$ python3 -q
>>> import numpy as np
>>> from numpy import linalg as LA
>>> np.set_printoptions(precision=2, suppress=True, linewidth=100)
>>> rng = np.random.default_rng(8115)
>>> labels = rng.integers(0, 3, 9)
>>> arr = (labels[:, None] == labels) * -1 + np.eye(9)
>>> print(arr)
[[ 0.  0.  0. -1. -1.  0. -1.  0.  0.]
 [ 0.  0. -1.  0.  0.  0.  0.  0. -1.]
 [ 0. -1.  0.  0.  0.  0.  0.  0. -1.]
 [-1.  0.  0.  0. -1.  0. -1.  0.  0.]
 [-1.  0.  0. -1.  0.  0. -1.  0.  0.]
 [ 0.  0.  0.  0.  0.  0.  0. -1.  0.]
 [-1.  0.  0. -1. -1.  0.  0.  0.  0.]
 [ 0.  0.  0.  0.  0. -1.  0.  0.  0.]
 [ 0. -1. -1.  0.  0.  0.  0.  0.  0.]]
>>> M2 = np.array([[-3, 3, 8],
...     [-5, 4, 4],
...     [7, 6, -5],
...     [2, -5, 1],
...     [9, 3, 9],
...     [8, 2, -1],
...     [-3, 8, 0],
...     [6, 9, 9],
...     [-3, -5, 6]])
>>> print(np.vstack([arr, M2.T]).shape)
(12, 9)
>>> print(np.einsum("ik,kj->ji", arr, M2))
[[ -8.  -4.   8.  -3.   4.  -6.  -8.  -8.  -2.]
 [ -6.  -1.   1. -14.  -6.  -9.  -1.  -2. -10.]
 [-10.  -1. -10. -17.  -9.  -9. -18.   1.   1.]]
>>> print(np.einsum("ij->j", arr))
[-3. -2. -2. -3. -3. -1. -3. -1. -2.]
>>> print(LA.matrix_rank(np.vstack([arr, M2.T])))
9
>>> print(arr @ M2)
[[ -8.  -6. -10.]
 [ -4.  -1.  -1.]
 [  8.   1. -10.]
 [ -3. -14. -17.]
 [  4.  -6.  -9.]
 [ -6.  -9.  -9.]
 [ -8.  -1. -18.]
 [ -8.  -2.   1.]
 [ -2. -10.   1.]]
>>> r0 = np.array([2, 5, 0])
>>> print(np.cross(arr[3, :3], arr[7, :3]))
[ 0.  0. -0.]
>>> print(np.correlate(arr[3], arr[7], "full"))
[0. 0. 0. 1. 0. 0. 0. 1. 0. 1. 0. 0. 0. 0. 0. 0. 0.]
>>> F = np.array([[1.46, -0.93, -0.15, -0.2, 0.01, -0.22, 1.19],
...     [-0.93, 0.97, -0.67, -0.21, -0.8, -0.1, 0.27],
...     [-0.15, -0.67, 1.91, 0.26, 0.26, -0.31, 0.44],
...     [-0.2, -0.21, 0.26, 0.88, 0.38, 0.74, 1.03],
...     [0.01, -0.8, 0.26, 0.38, 0.41, -1.15, -0.21],
...     [-0.22, -0.1, -0.31, 0.74, -1.15, 1.07, -0.39],
...     [1.19, 0.27, 0.44, 1.03, -0.21, -0.39, -0.71]])
>>> print(round(float(LA.eigvalsh(F).min()), 2))
-2.0
>>> print(LA.norm(F, axis=0))
[2.13 1.74 2.13 1.64 1.54 1.82 1.86]
>>> print(np.round(LA.norm(F[5], 1), 2), round(LA.norm(F[5], np.inf), 2))
3.98 1.15
>>> print(LA.norm(F, axis=1))
[2.13 1.74 2.13 1.64 1.54 1.82 1.86]
>>> labels = rng.permutation(7)
>>> print(labels)
[4 0 6 1 3 2 5]
>>> M2 = F[labels][:, labels]
>>> print(np.trace(M2))
5.99
>>> print(M2)
[[ 0.41  0.01 -0.21 -0.8   0.38  0.26 -1.15]
 [ 0.01  1.46  1.19 -0.93 -0.2  -0.15 -0.22]
 [-0.21  1.19 -0.71  0.27  1.03  0.44 -0.39]
 [-0.8  -0.93  0.27  0.97 -0.21 -0.67 -0.1 ]
 [ 0.38 -0.2   1.03 -0.21  0.88  0.26  0.74]
 [ 0.26 -0.15  0.44 -0.67  0.26  1.91 -0.31]
 [-1.15 -0.22 -0.39 -0.1   0.74 -0.31  1.07]]
>>> print(np.allclose(M2, F))
False
>>> Q, vecs = LA.qr(M2[:, :4])[0], LA.qr(M2[:, 4:])[0]
>>> sv = LA.svd(Q.T @ vecs, compute_uv=False)
>>> print(np.degrees(np.arccos(sv.clip(0, 1))))
[46.87 61.22 71.7 ]
>>> K = np.load("test13.npy")
>>> print(K)
[[  2   8  -7  -6   0  -6   2  -8  -5]
 [  8  -1  -1   5   2  -1  -6  -4   4]
 [ -8   0   1  -9  -5   2  -6   8   4]
 [ 34   4 -11  14   8 -10 -22 -24  11]]
>>> left, sv, vt = LA.svd(K, full_matrices=False)
>>> print(np.abs(left[:, 0]).round(6).argmax())
3
>>> print(np.allclose(left * sv @ vt, K))
True
>>> print(np.round(sv / sv[0], 2) + 0)
[1.   0.31 0.25 0.  ]
>>> print(np.round(left.T @ K @ vt.T, 2) + 0)
[[55.61  0.    0.    0.  ]
 [ 0.   17.02  0.    0.  ]
 [ 0.    0.   13.73  0.  ]
 [ 0.    0.    0.    0.  ]]
>>> print(np.round(left.T @ left, 2) + 0)
[[1. 0. 0. 0.]
 [0. 1. 0. 0.]
 [0. 0. 1. 0.]
 [0. 0. 0. 1.]]
>>> print(np.cumsum(sv ** 2) / np.sum(sv ** 2))
[0.87 0.95 1.   1.  ]
>>> print(sv.round(2) + 0)
[55.61 17.02 13.73  0.  ]
>>> print([round(float(x), 2) for x in LA.svd(K, compute_uv=False)[:3]])
[55.61, 17.02, 13.73]
>>> print(LA.cond(K) > 100)
True
>>> print(round(LA.norm(K, 2) / LA.norm(K), 2))
0.93
>>> print(np.argsort(-LA.norm(K, axis=0).round(6), kind="stable")[:3])
[0 7 6]
>>> print(LA.matrix_rank(K, rtol=0.1))
3
>>> r = LA.matrix_rank(K)
>>> print(r)
3
>>> N = LA.svd(K)[2][r:].T
>>> print([int(LA.matrix_rank(K[:i])) for i in range(1, len(K) + 1)])
[1, 2, 3, 3]
>>> print([int(LA.matrix_rank(K[:, :j + 1])) for j in range(9)])
[1, 2, 3, 3, 3, 3, 3, 3, 3]
>>> print(LA.matrix_rank(K.T @ K), LA.matrix_rank(K @ K.T))
3 3
>>> print(np.round(K @ N, 2) + 0)
[[0. 0. 0. 0. 0. 0.]
 [0. 0. 0. 0. 0. 0.]
 [0. 0. 0. 0. 0. 0.]
 [0. 0. 0. 0. 0. 0.]]
>>> print(np.allclose(K @ N, 0))
True
>>> print(round(float(LA.norm(K) ** 2 / LA.norm(K, 2) ** 2), 2))
1.15
>>> print(round(float(LA.norm(K, "nuc")), 2))
86.37
>>> print(round(LA.norm(K, 1), 2), round(float(LA.norm(K, np.inf)), 2))
52.0 138.0
>>> print(LA.norm(K, axis=1))
[16.79 12.81 17.06 53.24]
>>> J = np.loadtxt("arr.csv", delimiter=",")
>>> print(J)
[[0.38 0.25 0.   0.   0.12 0.25]
 [0.22 0.33 0.   0.   0.22 0.22]
 [0.12 0.   0.38 0.12 0.25 0.12]
 [0.4  0.   0.   0.4  0.   0.2 ]
 [0.   0.33 0.17 0.   0.17 0.33]
 [0.11 0.11 0.   0.22 0.22 0.33]]
>>> r0 = np.array([4, 1])
>>> print(np.array([np.convolve(row, r0, "same") for row in J]))
[[1.5  1.38 0.25 0.   0.5  1.12]
 [0.89 1.56 0.33 0.   0.89 1.11]
 [0.5  0.12 1.5  0.88 1.12 0.75]
 [1.6  0.4  0.   1.6  0.4  0.8 ]
 [0.   1.33 1.   0.17 0.67 1.5 ]
 [0.44 0.56 0.11 0.89 1.11 1.56]]
>>> print(np.correlate(J[4], J[1], "full"))
[0.   0.07 0.11 0.04 0.04 0.22 0.2  0.04 0.06 0.15 0.07]
>>> print(J.sum(axis=1))
[1. 1. 1. 1. 1. 1.]
>>> print(LA.matrix_power(J, 100))
[[0.2  0.21 0.05 0.11 0.17 0.27]
 [0.2  0.21 0.05 0.11 0.17 0.27]
 [0.2  0.21 0.05 0.11 0.17 0.27]
 [0.2  0.21 0.05 0.11 0.17 0.27]
 [0.2  0.21 0.05 0.11 0.17 0.27]
 [0.2  0.21 0.05 0.11 0.17 0.27]]
>>> print(LA.matrix_power(J, 2))
[[0.22 0.25 0.02 0.06 0.18 0.27]
 [0.18 0.27 0.04 0.05 0.19 0.28]
 [0.16 0.13 0.18 0.12 0.18 0.23]
 [0.33 0.12 0.   0.2  0.09 0.25]
 [0.13 0.2  0.09 0.09 0.22 0.26]
 [0.19 0.18 0.04 0.16 0.15 0.28]]
>>> p = np.eye(6)[1]
>>> for _ in range(7):
...     p = p @ J
...     print(p.round(2))
... 
[0.22 0.33 0.   0.   0.22 0.22]
[0.18 0.27 0.04 0.05 0.19 0.28]
[0.18 0.23 0.05 0.09 0.18 0.27]
[0.19 0.21 0.05 0.1  0.18 0.27]
[0.2  0.21 0.05 0.11 0.17 0.27]
[0.2  0.21 0.05 0.11 0.17 0.27]
[0.2  0.21 0.05 0.11 0.17 0.27]
>>> E = np.load("mat.npy")
>>> print(E)
[[-1  0  1  2  3  4]
 [ 5  6  7  8  9 10]
 [11 12 13 14 15 16]
 [17 18 19 20 21 22]
 [23 24 25 26 27 28]
 [29 30 31 32 33 34]
 [35 36 37 38 39 40]
 [41 42 43 44 45 46]]
>>> print(np.abs(E).max())
46
>>> print(E - E[0])
[[ 0  0  0  0  0  0]
 [ 6  6  6  6  6  6]
 [12 12 12 12 12 12]
 [18 18 18 18 18 18]
 [24 24 24 24 24 24]
 [30 30 30 30 30 30]
 [36 36 36 36 36 36]
 [42 42 42 42 42 42]]
>>> print(np.diff(E, axis=0))
[[6 6 6 6 6 6]
 [6 6 6 6 6 6]
 [6 6 6 6 6 6]
 [6 6 6 6 6 6]
 [6 6 6 6 6 6]
 [6 6 6 6 6 6]
 [6 6 6 6 6 6]]
>>> print(E.shape)
(8, 6)
>>> print(E.mean(axis=0))
[20. 21. 22. 23. 24. 25.]
>>> E[8]
Traceback (most recent call last):
  File "<python-input-74>", line 1, in <module>
    E[8]
    ~^^^
IndexError: index 8 is out of bounds for axis 0 with size 8
>>> print(E.sum(axis=1))
[  9  45  81 117 153 189 225 261]
>>> print(np.round(LA.norm(E), 2))
183.06
>>> print(E.sum(axis=0))
[160 168 176 184 192 200]
>>> np.zeros(8, 6)
Traceback (most recent call last):
  File "<python-input-78>", line 1, in <module>
    np.zeros(8, 6)
    ~~~~~~~~^^^^^^
TypeError: Cannot interpret '6' as a data type
>>> left, sv, vt = LA.svd(E)
>>> vecs = vt[:(sv > 1e-8).sum()]
>>> vec = E[4] + -2 * E[5] + rng.integers(2) * np.eye(6)[5]
>>> print(vec)
[-35. -36. -37. -38. -39. -40.]
>>> print(round(LA.norm(vec - vecs.T @ vecs @ vec), 2))
0.0
>>> print(np.allclose(vecs.T @ vecs @ vec, vec))
True
>>> r = LA.matrix_rank(E)
>>> print(r)
2
>>> N = LA.svd(E)[2][r:].T
>>> print(LA.matrix_rank(E.T @ E), LA.matrix_rank(E @ E.T))
2 2
>>> print(N @ N.T)
[[ 0.48 -0.38 -0.24 -0.1   0.05  0.19]
 [-0.38  0.7  -0.21 -0.12 -0.04  0.05]
 [-0.24 -0.21  0.82 -0.15 -0.12 -0.1 ]
 [-0.1  -0.12 -0.15  0.82 -0.21 -0.24]
 [ 0.05 -0.04 -0.12 -0.21  0.7  -0.38]
 [ 0.19  0.05 -0.1  -0.24 -0.38  0.48]]
>>> print([int(LA.matrix_rank(np.delete(E, i, axis=0))) for i in range(8)])
[2, 2, 2, 2, 2, 2, 2, 2]
>>> print(np.allclose(E @ N, 0))
True
>>> W1 = np.array([[2, 1, 1, 0, 2],
...     [0, 0, 0, 1, 1],
...     [2, 1, 2, 2, 0],
...     [0, 2, 1, 0, 0],
...     [0, 0, 2, 0, 2],
...     [0, 2, 1, 0, 2]])
>>> c = np.array([2, 0, 0, -1, 0])
>>> hid = np.maximum(E @ W1 + c, 0)
>>> print((hid > 0).astype(int))
[[1 1 1 1 1]
 [1 1 1 1 1]
 [1 1 1 1 1]
 [1 1 1 1 1]
 [1 1 1 1 1]
 [1 1 1 1 1]
 [1 1 1 1 1]
 [1 1 1 1 1]]
>>> print(LA.matrix_rank(hid))
2
>>> cent = np.array([[2, 4, 2], [0, 5, 3], [3, 0, 5], [1, 5, 4], [5, 0, 0]])
>>> print(hid @ cent)
[[ 104   73  109]
 [ 506  439  547]
 [ 908  805  985]
 [1310 1171 1423]
 [1712 1537 1861]
 [2114 1903 2299]
 [2516 2269 2737]
 [2918 2635 3175]]
>>> data = np.eye(3, dtype=int)[rng.permutation(3)]
>>> print(data)
[[1 0 0]
 [0 0 1]
 [0 1 0]]
>>> # columns are unit length and at right angles
>>> print(data @ data.T)
[[1 0 0]
 [0 1 0]
 [0 0 1]]
>>> print(LA.svd(data, compute_uv=False))
[1. 1. 1.]
>>> print(LA.pinv(data))
[[1. 0. 0.]
 [0. 0. 1.]
 [0. 1. 0.]]
>>> print(LA.norm(data, axis=0))
[1. 1. 1.]
>>> labels = rng.permutation(3)
>>> print(labels)
[1 2 0]
>>> M2 = data[labels][:, labels]
>>> print(np.diag(M2))
[0 0 1]
>>> print(np.allclose(M2, data))
False
>>> print(np.trace(M2))
1
>>> print(np.round(LA.det(M2), 2), np.round(LA.det(data[labels]), 2))
-1.0 -1.0
>>> mat = np.load("block13.npy")
>>> print(mat)
[[-0.76  0.06 -0.18]
 [ 1.16 -0.1  -0.06]
 [ 2.47  0.04  0.04]
 [-0.04  0.08  0.02]
 [ 0.04  0.   -0.02]
 [-0.36 -0.14 -0.04]
 [-0.6   0.27 -0.02]
 [-0.31  0.06  0.02]
 [-0.37  0.01  0.12]
 [-0.82  0.   -0.03]
 [ 0.1  -0.11 -0.09]
 [ 0.51 -0.02  0.03]
 [-2.09  0.   -0.06]
 [-0.57 -0.12 -0.06]
 [ 0.48 -0.09 -0.05]
 [-2.01 -0.05  0.13]
 [-2.48  0.    0.1 ]
 [ 0.09  0.    0.01]
 [-0.44  0.13 -0.07]
 [-0.6   0.24  0.  ]
 [-1.83  0.04 -0.16]
 [ 2.74 -0.04  0.01]
 [ 0.13  0.   -0.18]
 [-0.34 -0.01  0.09]
 [-0.26  0.08 -0.04]
 [ 0.01 -0.05 -0.05]
 [-1.69 -0.02  0.06]
 [-0.32  0.01  0.11]
 [ 0.42 -0.15 -0.15]
 [ 1.6  -0.01 -0.17]
 [-0.86  0.11 -0.06]
 [ 0.2  -0.05  0.05]
 [-0.65 -0.02  0.02]]
>>> # column 0 is much longer than the rest
>>> Q, R = LA.qr(mat)
>>> print(Q.shape, R.shape)
(33, 3) (3, 3)
>>> print(np.round(Q @ R, 2) + 0)
[[-0.76  0.06 -0.18]
 [ 1.16 -0.1  -0.06]
 [ 2.47  0.04  0.04]
 [-0.04  0.08  0.02]
 [ 0.04  0.   -0.02]
 [-0.36 -0.14 -0.04]
 [-0.6   0.27 -0.02]
 [-0.31  0.06  0.02]
 [-0.37  0.01  0.12]
 [-0.82  0.   -0.03]
 [ 0.1  -0.11 -0.09]
 [ 0.51 -0.02  0.03]
 [-2.09  0.   -0.06]
 [-0.57 -0.12 -0.06]
 [ 0.48 -0.09 -0.05]
 [-2.01 -0.05  0.13]
 [-2.48  0.    0.1 ]
 [ 0.09  0.    0.01]
 [-0.44  0.13 -0.07]
 [-0.6   0.24  0.  ]
 [-1.83  0.04 -0.16]
 [ 2.74 -0.04  0.01]
 [ 0.13  0.   -0.18]
 [-0.34 -0.01  0.09]
 [-0.26  0.08 -0.04]
 [ 0.01 -0.05 -0.05]
 [-1.69 -0.02  0.06]
 [-0.32  0.01  0.11]
 [ 0.42 -0.15 -0.15]
 [ 1.6  -0.01 -0.17]
 [-0.86  0.11 -0.06]
 [ 0.2  -0.05  0.05]
 [-0.65 -0.02  0.02]]
>>> print(Q.round(2) + 0)
[[-0.12  0.09 -0.38]
 [ 0.18 -0.16 -0.1 ]
 [ 0.38  0.15  0.11]
 [-0.01  0.15  0.03]
 [ 0.01  0.   -0.04]
 [-0.05 -0.28 -0.08]
 [-0.09  0.5  -0.06]
 [-0.05  0.11  0.03]
 [-0.06  0.01  0.24]
 [-0.12 -0.02 -0.07]
 [ 0.02 -0.21 -0.17]
 [ 0.08 -0.02  0.07]
 [-0.32 -0.06 -0.15]
 [-0.09 -0.25 -0.12]
 [ 0.07 -0.16 -0.09]
 [-0.31 -0.15  0.24]
 [-0.38 -0.07  0.17]
 [ 0.01  0.    0.02]
 [-0.07  0.24 -0.15]
 [-0.09  0.44 -0.02]
 [-0.28  0.03 -0.35]
 [ 0.42  0.    0.06]
 [ 0.02  0.   -0.36]
 [-0.05 -0.03  0.18]
 [-0.04  0.15 -0.09]
 [ 0.   -0.1  -0.1 ]
 [-0.26 -0.09  0.1 ]
 [-0.05  0.01  0.22]
 [ 0.06 -0.28 -0.29]
 [ 0.24  0.03 -0.32]
 [-0.13  0.19 -0.14]
 [ 0.03 -0.09  0.11]
 [-0.1  -0.06  0.03]]
>>> hat = mat @ LA.solve(mat.T @ mat, mat.T)
>>> print(np.round(LA.eigvalsh(hat), 2) + 0)
[0. 0. 0. 0. 0. 0. 0. 0. 0. 0. 0. 0. 0. 0. 0. 0. 0. 0. 0. 0. 0. 0. 0. 0. 0. 0. 0. 0. 0. 0. 1. 1. 1.]
>>> print(np.round(hat @ mat[:, 1], 2) + 0)
[ 0.06 -0.1   0.04  0.08  0.   -0.14  0.27  0.06  0.01  0.   -0.11 -0.02  0.   -0.12 -0.09 -0.05
  0.    0.    0.13  0.24  0.04 -0.04  0.   -0.01  0.08 -0.05 -0.02  0.01 -0.15 -0.01  0.11 -0.05
 -0.02]
>>> print(np.allclose(hat @ hat, hat))
True
>>> print(np.round(np.diag(hat), 2) + 0)
[0.16 0.07 0.17 0.02 0.   0.09 0.26 0.01 0.06 0.02 0.07 0.01 0.13 0.08 0.04 0.17 0.17 0.   0.08
 0.21 0.2  0.18 0.13 0.03 0.03 0.02 0.08 0.05 0.16 0.16 0.07 0.02 0.01]
>>> Ac = mat - mat.mean(axis=0)
>>> vecs = LA.svd(Ac)[2][:1]
>>> M2 = Ac - Ac @ vecs.T @ vecs
>>> print(np.cov(Ac @ vecs.T, rowvar=False))
1.3016867381489758
>>> print(np.round(M2.std(axis=0), 2) + 0)
[0.   0.09 0.08]
>>> print(LA.norm(M2, axis=1).round(6).argmax())
6
>>> M2 = np.array([[8, 4, 1, 9, 7, 8, 1, 2], [1, 9, 6, 2, 5, 8, 2, 0]])
>>> feats = M2.T @ M2
>>> print(feats)
[[ 65  41  14  74  61  72  10  16]
 [ 41  97  58  54  73 104  22   8]
 [ 14  58  37  21  37  56  13   2]
 [ 74  54  21  85  73  88  13  18]
 [ 61  73  37  73  74  96  17  14]
 [ 72 104  56  88  96 128  24  16]
 [ 10  22  13  13  17  24   5   2]
 [ 16   8   2  18  14  16   2   4]]
>>> labels = rng.permutation(7)
>>> M2 = F[:, labels] * rng.choice([-1, 1], 7)
>>> print(M2)
[[-0.01 -1.19 -0.93  0.22 -0.2   1.46 -0.15]
 [ 0.8  -0.27  0.97  0.1  -0.21 -0.93 -0.67]
 [-0.26 -0.44 -0.67  0.31  0.26 -0.15  1.91]
 [-0.38 -1.03 -0.21 -0.74  0.88 -0.2   0.26]
 [-0.41  0.21 -0.8   1.15  0.38  0.01  0.26]
 [ 1.15  0.39 -0.1  -1.07  0.74 -0.22 -0.31]
 [ 0.21  0.71  0.27  0.39  1.03  1.19  0.44]]
>>> left, _, vt = LA.svd(F.T @ M2)
>>> print(np.round(LA.lstsq(F, M2)[0], 2) + 0)
[[ 0.  0.  0.  0.  0.  1.  0.]
 [ 0.  0.  1.  0.  0.  0.  0.]
 [ 0.  0.  0.  0.  0.  0.  1.]
 [ 0.  0.  0.  0.  1.  0.  0.]
 [-1.  0.  0.  0.  0.  0.  0.]
 [ 0.  0.  0. -1.  0.  0.  0.]
 [ 0. -1.  0.  0.  0.  0.  0.]]
>>> T = np.stack([M2, -2 * M2, M2[::-1]])
>>> print(LA.matrix_rank(T.reshape(3, -1)))
2
>>> print(T.sum(axis=0))
[[ 0.22  1.9   1.2   0.17  1.23 -0.27  0.59]
 [ 0.35  0.66 -1.07 -1.17  0.95  0.71  0.36]
 [-0.15  0.65 -0.13  0.84  0.12  0.16 -1.65]
 [ 0.    0.    0.    0.    0.    0.    0.  ]
 [ 0.15 -0.65  0.13 -0.84 -0.12 -0.16  1.65]
 [-0.35 -0.66  1.07  1.17 -0.95 -0.71 -0.36]
 [-0.22 -1.9  -1.2  -0.17 -1.23  0.27 -0.59]]
